>>> import numpy as np
>>> np.set_printoptions(suppress=True, linewidth=140)
>>> def rd(a):
...     return np.round(a, 1) + 0
... 
>>> rng = np.random.default_rng(67439)
>>> F = rng.normal(size=(29, 13)) + 20 * np.array([-6, 5, 9, -8, -2, -8, -7, 4, -1, -3, 0, -9, -8])
>>> rd(F)
array([[-119.5,   98.6,  181.6, -160.9,  -40.8, -159.3, -138.1,   78.8,  -23.1,  -61.7,    0.1, -178. , -160.9],
       [-119.9,   99.2,  180.3, -160.9,  -39.1, -160.1, -138.7,   80. ,  -20. ,  -60.9,    0.2, -180.1, -159.1],
       [-120.1,   98. ,  180.5, -160.1,  -41.2, -159.2, -140.2,   78.7,  -19.5,  -59.3,    0.1, -180.6, -159.6],
       [-120. ,  101.4,  181.5, -160.8,  -41. , -158.4, -139. ,   79.1,  -18.6,  -60. ,   -1.1, -180.2, -161.1],
       [-120.3,  100. ,  180.2, -158.9,  -40.7, -158.8, -139.5,   78.7,  -19.3,  -60.2,    0.5, -179.8, -161. ],
       [-120. ,   99.1,  179.8, -161.8,  -40.4, -160.3, -139.9,   79.1,  -21.1,  -60.5,    1.1, -179.5, -160.8],
       [-121.3,   99.3,  180.8, -160.1,  -38.6, -161. , -138.2,   79.3,  -19.9,  -60.4,   -0.7, -179.1, -157.9],
       [-120.4,   99.9,  180.5, -160.8,  -41.3, -158.9, -138.1,   79.3,  -20.3,  -59.2,    0.4, -179.8, -159.6],
       [-119.1,  100.2,  179.7, -159. ,  -41.3, -159.5, -138.5,   79.4,  -21.2,  -60.4,    0.1, -180.4, -157.9],
       [-120.1,   98.5,  179.2, -160.4,  -41.6, -158.6, -139.9,   79.9,  -19.2,  -60.8,   -1.3, -180.7, -158.7],
       [-119.3,   99.5,  180.9, -159.9,  -40.2, -160.2, -142.3,   79. ,  -20.5,  -59.1,    0.5, -182.4, -159.9],
       [-120.4,  101.9,  180.4, -159. ,  -40.9, -160.3, -139.7,   79.8,  -19.7,  -59.3,    1. , -181. , -160.5],
       [-119.8,  100. ,  180.4, -159.8,  -41. , -159.3, -138.1,   81.2,  -19.3,  -59.7,    0.7, -179.1, -160.9],
       [-121.5,  101.1,  179.7, -160.5,  -41.1, -160.5, -140.8,   80.5,  -20.9,  -60.2,    0.4, -178.8, -160. ],
       [-119.7,  100.4,  179.1, -158.6,  -39.4, -160. , -138.4,   80.2,  -19.2,  -60.5,   -1.1, -181.2, -160.2],
       [-118.5,  101.3,  180.7, -160.1,  -40.8, -160.3, -141.1,   81.8,  -19.1,  -60.2,   -0.7, -179.3, -161.3],
       [-121.5,   99.9,  180.2, -160.2,  -40.5, -158.8, -141.2,   80.8,  -18.8,  -59.4,    0.2, -179.2, -158.8],
       [-119.2,   98.4,  180.6, -158.7,  -38.8, -159.9, -140. ,   79.1,  -19.6,  -59.6,    0.3, -180.6, -159.9],
       [-119.1,  100.3,  179.3, -159.2,  -38.7, -159.1, -140.2,   78.6,  -21.5,  -60. ,    2.3, -180.5, -161.8],
       [-121.7,   99.1,  181.2, -159.1,  -40.9, -160.3, -140.3,   79.7,  -20.4,  -59. ,   -0.7, -182. , -159.8],
       [-119.6,   99.4,  180.9, -158.7,  -38.8, -159.7, -140.1,   81.2,  -19.1,  -60.3,    0.4, -179.2, -161.7],
       [-119.4,  100.1,  180.1, -161.5,  -40.6, -160.4, -139.6,   80.8,  -19.5,  -62.1,   -0.9, -179.1, -160.1],
       [-122.8,  100. ,  178.5, -160. ,  -41. , -159.2, -140. ,   80.7,  -21.4,  -59.7,    0.2, -179.8, -161.2],
       [-118. ,   99. ,  180.5, -161.2,  -40.1, -157.9, -140.4,   79.9,  -19.4,  -61.5,    0.7, -180.8, -160. ],
       [-120.2,  101.7,  179.3, -161.5,  -40.3, -160.7, -138. ,   80. ,  -19. ,  -61.1,    0.2, -178.8, -160.5],
       [-120.7,   99.9,  180.1, -159.5,  -39.3, -158.9, -141.9,   79.1,  -20.3,  -61.2,   -1.2, -180. , -158.4],
       [-120.1,   98.5,  180.7, -161.8,  -41.7, -161.7, -139.2,   80.5,  -20. ,  -60.8,   -0.1, -179.4, -159.7],
       [-119.4,   99.8,  180.3, -158.8,  -38.8, -161.7, -139.9,   81.9,  -20.4,  -60.8,    1.2, -179.5, -160.6],
       [-120.8,  100. ,  180.4, -159.2,  -40.1, -158.2, -141.2,   80.8,  -20.4,  -61.8,   -0.3, -178.3, -159.4]])
>>> left, sv, Vt = np.linalg.svd(F)
>>> rd(sv)
array([2393.5,    7.6,    6.9,    6.5,    6. ,    5.9,    5.7,    4.3,    4.2,    3.7,    3.4,    2.7,    1.9])
>>> np.argmax(sv[:-1] / (sv[1:] + 1e-6)) + 1
np.int64(1)
>>> out = left[:, :1] @ np.diag(sv[:1]) @ Vt[:1]
>>> np.linalg.matrix_rank(out)
np.int64(1)
>>> rd(np.linalg.norm(F - out) / np.linalg.norm(F))
np.float64(0.0)
>>> cen = F - F.mean(axis=0)
>>> left, sv, Vt = np.linalg.svd(cen, full_matrices=False)
>>> rd(sv ** 2 / (sv ** 2).sum())
array([0.2, 0.1, 0.1, 0.1, 0.1, 0.1, 0.1, 0.1, 0. , 0. , 0. , 0. , 0. ])
>>> rd(sv)
array([7.6, 7. , 6.5, 6. , 5.9, 5.7, 5.1, 4.2, 3.7, 3.7, 3.3, 2.2, 1.6])
>>> rd(Vt[0] * np.sign(Vt[0, np.abs(Vt[0]).argmax()]))
array([ 0. ,  0.1,  0. , -0.4, -0.2, -0.2,  0.5,  0.2, -0.1, -0.3,  0. ,  0.6, -0.1])
>>> out = np.array([[3, 1],
...     [0, -3],
...     [2, 1],
...     [0, 2],
...     [-1, -2],
...     [-1, -2],
...     [3, 3],
...     [-3, 3],
...     [-3, 2],
...     [2, -1],
...     [0, -3],
...     [-2, 1],
...     [1, -2]])
>>> np.linalg.matrix_rank(np.vstack([F, out.T]))
np.int64(13)
>>> np.vstack([F, out.T]).shape
(31, 13)
>>> out @ F
Traceback (most recent call last):
  File "<python-input-20>", line 1, in <module>
    out @ F
    ~~~~^~~
ValueError: matmul: Input operand 1 has a mismatch in its core dimension 0, with gufunc signature (n?,k),(k,m?)->(n?,m?) (size 29 is different from 2)
>>> out = F / np.sqrt((F ** 2).mean(axis=1, keepdims=True))
>>> rd(out[28])
array([-1. ,  0.8,  1.5, -1.3, -0.3, -1.3, -1.1,  0.7, -0.2, -0.5,  0. , -1.4, -1.3])
>>> np.linalg.matrix_rank(F - F.mean(axis=1, keepdims=True))
np.int64(12)
>>> rd(np.linalg.norm(out, axis=1))
array([3.6, 3.6, 3.6, 3.6, 3.6, 3.6, 3.6, 3.6, 3.6, 3.6, 3.6, 3.6, 3.6, 3.6, 3.6, 3.6, 3.6, 3.6, 3.6, 3.6, 3.6, 3.6, 3.6, 3.6, 3.6, 3.6,
       3.6, 3.6, 3.6])
>>> def softmax(z):
...     e = np.exp(z - z.max(axis=-1, keepdims=True))
...     return e / e.sum(axis=-1, keepdims=True)
... 
>>> softmax(F).sum(axis=1)
array([1., 1., 1., 1., 1., 1., 1., 1., 1., 1., 1., 1., 1., 1., 1., 1., 1., 1., 1., 1., 1., 1., 1., 1., 1., 1., 1., 1., 1.])
>>> softmax(10 * F[5])
array([0., 0., 1., 0., 0., 0., 0., 0., 0., 0., 0., 0., 0.])
>>> S = F @ F.T / np.sqrt(13)
>>> softmax(S).round(6).argmax(axis=1)
array([10, 10, 10, 10, 10, 10, 10, 10, 10, 10, 10, 10, 10, 10, 10, 10, 10, 10, 10, 10, 10, 10, 10, 10, 10, 10, 10, 10, 10])
>>> rd(softmax(S)[5] @ F)
array([-119.3,   99.5,  180.9, -159.9,  -40.2, -160.2, -142.3,   79. ,  -20.5,  -59.1,    0.5, -182.4, -159.9])
